% ipython --no-banner

In [1]: import numpy as np

In [2]: np.set_printoptions(precision=2, suppress=True, linewidth=200, legacy="1.25")

In [3]: def rnd(a):
   ...:     return np.round(a, 2) + 0
   ...: 

In [4]: E = np.tril(np.array([[1, 1, 0], [1, 0, -2], [1, -2, 0]]), -1) + np.eye(3, dtype=int)

In [5]: E
Out[5]: 
array([[ 1,  0,  0],
       [ 1,  1,  0],
       [ 1, -2,  1]])

In [6]: W = np.array([[-3, -5, -4, 3, -5], [-2, -4, 3, 1, -4], [-1, 1, -1, -1, 0]])

In [7]: beta = np.array([-3, -2, -1, 2, -2])

In [8]: act = np.maximum(E @ W + beta, 0)

In [9]: (act > 0).astype(int)
Out[9]: 
array([[0, 0, 0, 1, 0],
       [0, 0, 0, 1, 0],
       [0, 1, 0, 1, 1]])

In [10]: act
Out[10]: 
array([[0, 0, 0, 5, 0],
       [0, 0, 0, 6, 0],
       [0, 2, 0, 2, 1]])

In [11]: Z = np.array([[-2, 1, -5], [-4, 4, 0], [-1, 4, -2], [3, 2, 1], [-2, -5, 1]])

In [12]: W @ Z
Out[12]: 
array([[49, -8, 21],
       [28, 16,  1],
       [-4, -3,  6]])

In [13]: rnd(np.linalg.norm(act, 2) / np.linalg.norm(act))
Out[13]: 0.97

In [14]: np.linalg.cond(act) > 100
Out[14]: True

In [15]: vec = np.array([3, 3, -2])

In [16]: y = E @ vec

In [17]: beta, lr = np.zeros(3), 1 / np.linalg.norm(E, 2) ** 2

In [18]: for i in range(200):
    ...:     beta -= lr * E.T @ (E @ beta - y)
    ...:     if i % 50 == 0: print(i, round(np.linalg.norm(E @ beta - y), 2))
    ...: 
0 3.71
50 0.22
100 0.13
150 0.08

In [19]: rnd(np.linalg.cond(E))
Out[19]: 10.22

In [20]: def softmax(z):
    ...:     e = np.exp(z - z.max(axis=-1, keepdims=True))
    ...:     return e / e.sum(axis=-1, keepdims=True)
    ...: 

In [21]: rnd(softmax(10 * E[0]))
Out[21]: array([1., 0., 0.])

In [22]: rnd(softmax(E[0] + 4))
Out[22]: array([0.58, 0.21, 0.21])

In [23]: S = E @ E.T / np.sqrt(3)

In [24]: rnd(softmax(S))
Out[24]: 
array([[0.33, 0.33, 0.33],
       [0.32, 0.58, 0.1 ],
       [0.05, 0.02, 0.93]])

In [25]: rnd(softmax(S + np.triu(np.full(S.shape, -np.inf), 1)))
Out[25]: 
array([[1.  , 0.  , 0.  ],
       [0.36, 0.64, 0.  ],
       [0.05, 0.02, 0.93]])

In [26]: softmax(S).round(6).argmax(axis=1)
Out[26]: array([0, 1, 2])

In [27]: M = np.loadtxt("w.csv", delimiter=",")

In [28]: M
Out[28]: 
array([[-0.28, -0.21,  0.59],
       [-1.51, -1.35,  3.54],
       [-0.81, -0.79,  2.13],
       [ 0.22,  0.09, -0.32],
       [-0.16, -0.04,  0.15],
       [-0.83, -0.88,  2.17],
       [ 0.38,  0.47, -0.88],
       [-3.14, -3.05,  7.68],
       [ 2.89,  2.92, -7.2 ],
       [-0.69, -0.74,  1.83],
       [-3.3 , -3.23,  8.09],
       [-0.83, -0.95,  2.32],
       [ 2.69,  2.72, -6.8 ],
       [-2.4 , -2.39,  5.89],
       [-0.03,  0.02, -0.08]])

In [29]: Xc = (M - M.mean(axis=0)) / M.std(axis=0)

In [30]: rnd(Xc.std(axis=0))
Out[30]: array([1., 1., 1.])

In [31]: beta = np.linalg.lstsq(np.delete(Xc, 0, axis=1), Xc[:, 0])[0]

In [32]: rnd(1 - np.var(Xc[:, 0] - np.delete(Xc, 0, axis=1) @ beta))
Out[32]: 1.0

In [33]: np.abs(beta).argmax()
Out[33]: 1

In [34]: idx = M[:, 0] > np.median(M[:, 0])

In [35]: f = M[idx].mean(axis=0) - M[~idx].mean(axis=0)

In [36]: rnd(f)
Out[36]: array([ 2.5 ,  2.53, -6.28])

In [37]: idx.astype(int)
Out[37]: array([1, 0, 0, 1, 1, 0, 1, 0, 1, 0, 0, 0, 1, 0, 1])

In [38]: ((M - M.mean(axis=0)) @ f > 0).astype(int)
Out[38]: array([1, 0, 0, 1, 1, 0, 1, 0, 1, 0, 0, 0, 1, 0, 1])

In [39]: (((M - M.mean(axis=0)) @ f > 0) == idx).mean()
Out[39]: 1.0

In [40]: f = np.array([-3, -8, -2])

In [41]: rnd(np.polyval(f, M[11]))
Out[41]: array([  2.57,   2.89, -36.71])

In [42]: vec = np.array([-1, -2, 2])

In [43]: y = M @ vec

In [44]: rnd(np.linalg.solve(M.T @ M, M.T @ y))
Out[44]: array([-1., -2.,  2.])

In [45]: rnd(np.linalg.pinv(M) @ M)
Out[45]: 
array([[1., 0., 0.],
       [0., 1., 0.],
       [0., 0., 1.]])

In [46]: rng = np.random.default_rng(98435)

In [47]: y = y + 0.1 * rng.normal(size=15)

In [48]: rnd(y)
Out[48]: array([  1.87,  11.27,   6.72,  -0.95,   0.51,   7.12,  -3.08,  24.5 , -23.3 ,   5.98,  25.87,   7.35, -21.87,  19.1 ,  -0.23])

In [49]: beta, *_ = np.linalg.lstsq(M, y)

In [50]: beta.round()
Out[50]: array([-0., -2.,  2.])

In [51]: X = np.array([[-1.87, 4.84, 8.38],
    ...:     [2.11, -1.01, 9.7],
    ...:     [-6.73, 8.93, 6.76],
    ...:     [-3.47, 7.79, 7.84],
    ...:     [-0.93, -0.97, 8.69],
    ...:     [2.41, -1.74, 9.8],
    ...:     [2.89, -4.15, 9.96],
    ...:     [-5.05, 4.92, 7.32],
    ...:     [-3.29, 5.28, 7.9],
    ...:     [-5.49, 2.53, 7.17],
    ...:     [-0.72, 4.45, 8.76],
    ...:     [-2.22, 4.45, 8.26],
    ...:     [-8.1, 7.88, 6.3],
    ...:     [-1.7, 5.72, 8.43],
    ...:     [-1.05, 1.38, 8.65]])

In [52]: Z = X[[13, 14]].astype(float)

In [53]: for _ in range(5):
    ...:     idx = np.linalg.norm(X[:, None] - Z, axis=-1).argmin(axis=1)
    ...:     Z = np.array([X[idx == j].mean(axis=0) for j in range(2)])
    ...: 

In [54]: idx
Out[54]: array([0, 1, 0, 0, 1, 1, 1, 0, 0, 0, 0, 0, 0, 0, 1])

In [55]: np.abs(Z[1] - Z[0]).argmax()
Out[55]: 1

In [56]: np.bincount(idx)
Out[56]: array([10,  5])

In [57]: Xc = X - X.mean(axis=0)

In [58]: evecs = np.linalg.svd(Xc)[2][:2]

In [59]: M2 = Xc - Xc @ evecs.T @ evecs

In [60]: rnd(np.linalg.norm(M2) / np.linalg.norm(Xc))
Out[60]: 0.0

In [61]: rnd(np.cov(Xc @ evecs.T, rowvar=False))
Out[61]: 
array([[24.61,  0.  ],
       [ 0.  ,  2.31]])

In [62]: rnd((Xc @ evecs.T).std(axis=0))
Out[62]: array([4.79, 1.47])

In [63]: rnd(np.diag(evecs.T @ evecs))
Out[63]: array([0.9, 1. , 0.1])

In [64]: np.linalg.norm(M2, axis=1).round(6).argmax()
Out[64]: 0

In [65]: gram = np.cov(X, rowvar=False)

In [66]: rnd(np.corrcoef(X[:, 0], X[:, 2])[0, 1])
Out[66]: 1.0

In [67]: rnd(gram)
Out[67]: 
array([[ 10.59, -10.46,   3.53],
       [-10.46,  15.16,  -3.48],
       [  3.53,  -3.48,   1.17]])

In [68]: np.argwhere(np.triu(np.abs(np.corrcoef(X.T)) > 0.8, 1))
Out[68]: 
array([[0, 1],
       [0, 2],
       [1, 2]])

In [69]: M2 = np.c_[X[:, :1] @ np.array([[0]]), np.array([-1, 0, 0, -1, 0, 1, 1, -2, -2, -1, 2, -1, -1, -1, 2])]

In [70]: M2
Out[70]: 
array([[ 0., -1.],
       [ 0.,  0.],
       [ 0.,  0.],
       [ 0., -1.],
       [ 0.,  0.],
       [ 0.,  1.],
       [ 0.,  1.],
       [ 0., -2.],
       [ 0., -2.],
       [ 0., -1.],
       [ 0.,  2.],
       [ 0., -1.],
       [ 0., -1.],
       [ 0., -1.],
       [ 0.,  2.]])

In [71]: np.linalg.matrix_rank(np.c_[X, M2])
Out[71]: 4

In [72]: rnd(np.linalg.norm(M2 - X @ np.linalg.lstsq(X, M2)[0], axis=0))
Out[72]: array([0.  , 3.97])

In [73]: rnd(np.linalg.norm(np.linalg.qr(X)[0].T @ M2, axis=0) ** 2 / ((M2 ** 2).sum(axis=0) + 1e-12))
Out[73]: array([0.  , 0.34])

In [74]: m1 = np.load("data.npy")

In [75]: m1
Out[75]: 
array([[-3,  0,  0,  0],
       [ 0, -3,  0,  0],
       [ 0,  0,  2,  0],
       [ 0,  0,  0, -3]])

In [76]: rnd(np.linalg.eigvals(m1))
Out[76]: array([-3., -3.,  2., -3.])

In [77]: np.poly(m1)
Out[77]: array([  1.,   7.,   9., -27., -54.])

In [78]: rnd(np.linalg.det(m1[::-1]))
Out[78]: -54.0

In [79]: np.einsum("ij,ji->", m1, m1)
Out[79]: 31

In [80]: np.kron(np.eye(2, dtype=int), m1)
Out[80]: 
array([[-3,  0,  0,  0,  0,  0,  0,  0],
       [ 0, -3,  0,  0,  0,  0,  0,  0],
       [ 0,  0,  2,  0,  0,  0,  0,  0],
       [ 0,  0,  0, -3,  0,  0,  0,  0],
       [ 0,  0,  0,  0, -3,  0,  0,  0],
       [ 0,  0,  0,  0,  0, -3,  0,  0],
       [ 0,  0,  0,  0,  0,  0,  2,  0],
       [ 0,  0,  0,  0,  0,  0,  0, -3]])

In [81]: M2 = m1 + rng.integers(-2, 3, (4, 3)) @ rng.integers(-2, 3, (3, 4))

In [82]: M2
Out[82]: 
array([[-4, -1, -5, -4],
       [ 3, -4, -2,  1],
       [-4,  0, -1, -5],
       [ 6, -1, -2,  0]])

In [83]: M2 - m1
Out[83]: 
array([[-1, -1, -5, -4],
       [ 3, -1, -2,  1],
       [-4,  0, -3, -5],
       [ 6, -1, -2,  3]])

In [84]: np.linalg.matrix_rank(M2 - m1, tol=1e-8)
Out[84]: 3

In [85]: J = np.load("out10.npy")

In [86]: J
Out[86]: 
array([[-0.04, -0.04, -0.04],
       [ 0.04, -0.03,  0.  ],
       [-0.02, -0.05, -0.01],
       [ 0.  , -0.09,  0.01],
       [ 0.  ,  0.  , -0.03],
       [ 0.1 , -0.01,  0.02],
       [ 0.04,  0.06,  0.07],
       [ 0.01,  0.  ,  0.06],
       [-0.01, -0.02,  0.03],
       [ 0.02,  0.08,  0.05],
       [ 0.  , -0.02, -0.08],
       [ 0.01, -0.04,  0.02],
       [ 0.11,  0.04, -0.03],
       [ 0.01,  0.08,  0.  ],
       [ 0.05, -0.01,  0.02],
       [ 0.06,  0.  ,  0.04],
       [-0.02,  0.  ,  0.02],
       [ 0.02,  0.07, -0.01],
       [-0.1 ,  0.04, -0.09],
       [ 0.  , -0.13,  0.02],
       [ 0.03, -0.02,  0.04],
       [-0.01,  0.01,  0.04]])

In [87]: M2 = np.c_[J[:, :2] @ np.array([[-4, 4], [1, 5]]), np.array([1, 1, -2, 1, -2, 0, -2, -1, -2, -2, 2, -2, 2, -1, 2, 0, -1, -1, -2, -2, 2, 1])]

In [88]: rnd(M2)
Out[88]: 
array([[ 0.12, -0.36,  1.  ],
       [-0.19,  0.01,  1.  ],
       [ 0.03, -0.33, -2.  ],
       [-0.09, -0.45,  1.  ],
       [ 0.  ,  0.  , -2.  ],
       [-0.41,  0.35,  0.  ],
       [-0.1 ,  0.46, -2.  ],
       [-0.04,  0.04, -1.  ],
       [ 0.02, -0.14, -2.  ],
       [ 0.  ,  0.48, -2.  ],
       [-0.02, -0.1 ,  2.  ],
       [-0.08, -0.16, -2.  ],
       [-0.4 ,  0.64,  2.  ],
       [ 0.04,  0.44, -1.  ],
       [-0.21,  0.15,  2.  ],
       [-0.24,  0.24,  0.  ],
       [ 0.08, -0.08, -1.  ],
       [-0.01,  0.43, -1.  ],
       [ 0.44, -0.2 , -2.  ],
       [-0.13, -0.65, -2.  ],
       [-0.14,  0.02,  2.  ],
       [ 0.05,  0.01,  1.  ]])

In [89]: np.linalg.matrix_rank(M2)
Out[89]: 3

In [90]: rnd(np.linalg.lstsq(J, M2[:, 0])[0])
Out[90]: array([-4.,  1.,  0.])

In [91]: t3 = np.stack([J, -2 * J, J[::-1]])

In [92]: rnd(np.einsum("bij,cij->bc", t3, t3))
Out[92]: 
array([[ 0.14, -0.28,  0.02],
       [-0.28,  0.56, -0.04],
       [ 0.02, -0.04,  0.14]])

In [93]: np.linalg.matrix_rank(t3)
Out[93]: array([3, 3, 3])

In [94]: (t3 @ J.T).shape
Out[94]: (3, 22, 22)

In [95]: rnd(t3.sum(axis=0))
Out[95]: 
array([[ 0.03,  0.05,  0.08],
       [-0.01,  0.01,  0.04],
       [ 0.02, -0.08,  0.03],
       [-0.1 ,  0.13, -0.1 ],
       [ 0.02,  0.07,  0.02],
       [-0.12,  0.01,  0.  ],
       [ 0.02, -0.06, -0.03],
       [ 0.04, -0.01, -0.04],
       [ 0.02,  0.1 , -0.03],
       [ 0.09, -0.04, -0.08],
       [ 0.01, -0.02,  0.1 ],
       [-0.01,  0.02, -0.1 ],
       [-0.09,  0.04,  0.08],
       [-0.02, -0.1 ,  0.03],
       [-0.04,  0.01,  0.04],
       [-0.02,  0.06,  0.03],
       [ 0.12, -0.01,  0.  ],
       [-0.02, -0.07, -0.02],
       [ 0.1 , -0.13,  0.1 ],
       [-0.02,  0.08, -0.03],
       [ 0.01, -0.01, -0.04],
       [-0.03, -0.05, -0.08]])

In [96]: np.linalg.matrix_rank(t3.reshape(3, -1))
Out[96]: 2

In [97]: idx = J[:, 2] > np.median(J[:, 2])

In [98]: f = J[idx].mean(axis=0) - J[~idx].mean(axis=0)

In [99]: np.argsort(-np.abs(f).round(6), kind="stable")
Out[99]: array([2, 1, 0])

In [100]: idx.astype(int)
Out[100]: array([0, 0, 0, 0, 0, 0, 1, 1, 1, 1, 0, 0, 0, 0, 0, 1, 0, 0, 0, 0, 1, 1])

In [101]: ((J - J.mean(axis=0)) @ f > 0).astype(int)
Out[101]: array([0, 0, 0, 0, 0, 1, 1, 1, 1, 1, 0, 0, 0, 1, 1, 1, 1, 1, 0, 0, 1, 1])

In [102]: idx = rng.permutation(3)

In [103]: M2 = J[:, idx] * rng.choice([-1, 1], 3)

In [104]: M2
Out[104]: 
array([[-0.04,  0.04,  0.04],
       [-0.03, -0.  , -0.04],
       [-0.05,  0.01,  0.02],
       [-0.09, -0.01, -0.  ],
       [ 0.  ,  0.03, -0.  ],
       [-0.01, -0.02, -0.1 ],
       [ 0.06, -0.07, -0.04],
       [ 0.  , -0.06, -0.01],
       [-0.02, -0.03,  0.01],
       [ 0.08, -0.05, -0.02],
       [-0.02,  0.08, -0.  ],
       [-0.04, -0.02, -0.01],
       [ 0.04,  0.03, -0.11],
       [ 0.08, -0.  , -0.01],
       [-0.01, -0.02, -0.05],
       [ 0.  , -0.04, -0.06],
       [ 0.  , -0.02,  0.02],
       [ 0.07,  0.01, -0.02],
       [ 0.04,  0.09,  0.1 ],
       [-0.13, -0.02, -0.  ],
       [-0.02, -0.04, -0.03],
       [ 0.01, -0.04,  0.01]])

In [105]: Uu, _, vt = np.linalg.svd(J.T @ M2)

In [106]: rnd(np.linalg.lstsq(J, M2)[0])
Out[106]: 
array([[ 0.,  0., -1.],
       [ 1.,  0.,  0.],
       [ 0., -1.,  0.]])

In [107]: idx
Out[107]: array([1, 2, 0])

In [108]: Xc = J - J.mean(axis=0)

In [109]: Uu, sigma, vt = np.linalg.svd(Xc, full_matrices=False)

In [110]: rnd(np.abs(vt[-1]))
Out[110]: array([0.65, 0.1 , 0.76])

In [111]: np.abs(Uu[:, 0]).argmax()
Out[111]: 19

In [112]: np.searchsorted(np.cumsum(sigma ** 2) / (sigma ** 2).sum(), 0.9) + 1
Out[112]: 3

In [113]: rnd(sigma ** 2 / (sigma ** 2).sum())
Out[113]: array([0.46, 0.37, 0.17])

In [114]: feats = np.load("block4.npy")

In [115]: feats
Out[115]: 
array([[-1.,  1.,  1.,  1.],
       [ 1., -1.,  1.,  1.],
       [ 1.,  1., -1.,  1.],
       [ 1.,  1.,  1., -1.]])

In [116]: M2 = feats / np.linalg.norm(feats, axis=1, keepdims=True)

In [117]: gram = M2 @ M2.T

In [118]: (gram - 2 * np.eye(4)).round(6).argmax(axis=1)
Out[118]: array([1, 0, 0, 0])

In [119]: np.argwhere(np.triu(np.abs(gram) > 0.95, 1))
Out[119]: array([], shape=(0, 2), dtype=int64)

In [120]: rnd(np.linalg.norm(M2, axis=1))
Out[120]: array([1., 1., 1., 1.])

In [121]: feats @ (-1.0) ** np.arange(4)
Out[121]: array([-2.,  2., -2.,  2.])

In [122]: np.fft.fft(feats[0])
Out[122]: array([ 2.+0.j, -2.+0.j, -2.+0.j, -2.+0.j])

In [123]: feats @ np.ones(4)
Out[123]: array([2., 2., 2., 2.])

In [124]: np.sort(np.abs(np.fft.fft(feats[0]))), rnd(np.sort(np.linalg.svd(feats, compute_uv=False)))
Out[124]: (array([2., 2., 2., 2.]), array([2., 2., 2., 2.]))

In [125]: F = np.load("mat.npy")

In [126]: F
Out[126]: 
array([[ -2.47,  -7.58,  -8.13],
       [ 10.46,   8.87,  19.69],
       [-26.16,  -7.41,  16.11],
       [ 19.34,   4.83,   4.45],
       [-17.03,   0.27,   8.42],
       [  6.86,  -2.42, -13.78],
       [  5.61,   8.15,  21.52],
       [-10.  , -52.95,  17.18],
       [ 25.34,  -8.79,  33.72],
       [ 28.5 ,   3.7 ,  -0.17],
       [ -8.91,   7.27,  -0.95]])

In [127]: Xc = (F - F.mean(axis=0)) / F.std(axis=0)

In [128]: np.argwhere(np.abs(Xc) > 2)
Out[128]: array([[7, 1]])

In [129]: beta = np.linalg.lstsq(np.delete(Xc, 1, axis=1), Xc[:, 1])[0]

In [130]: rnd(beta)
Out[130]: array([ 0.31, -0.21])
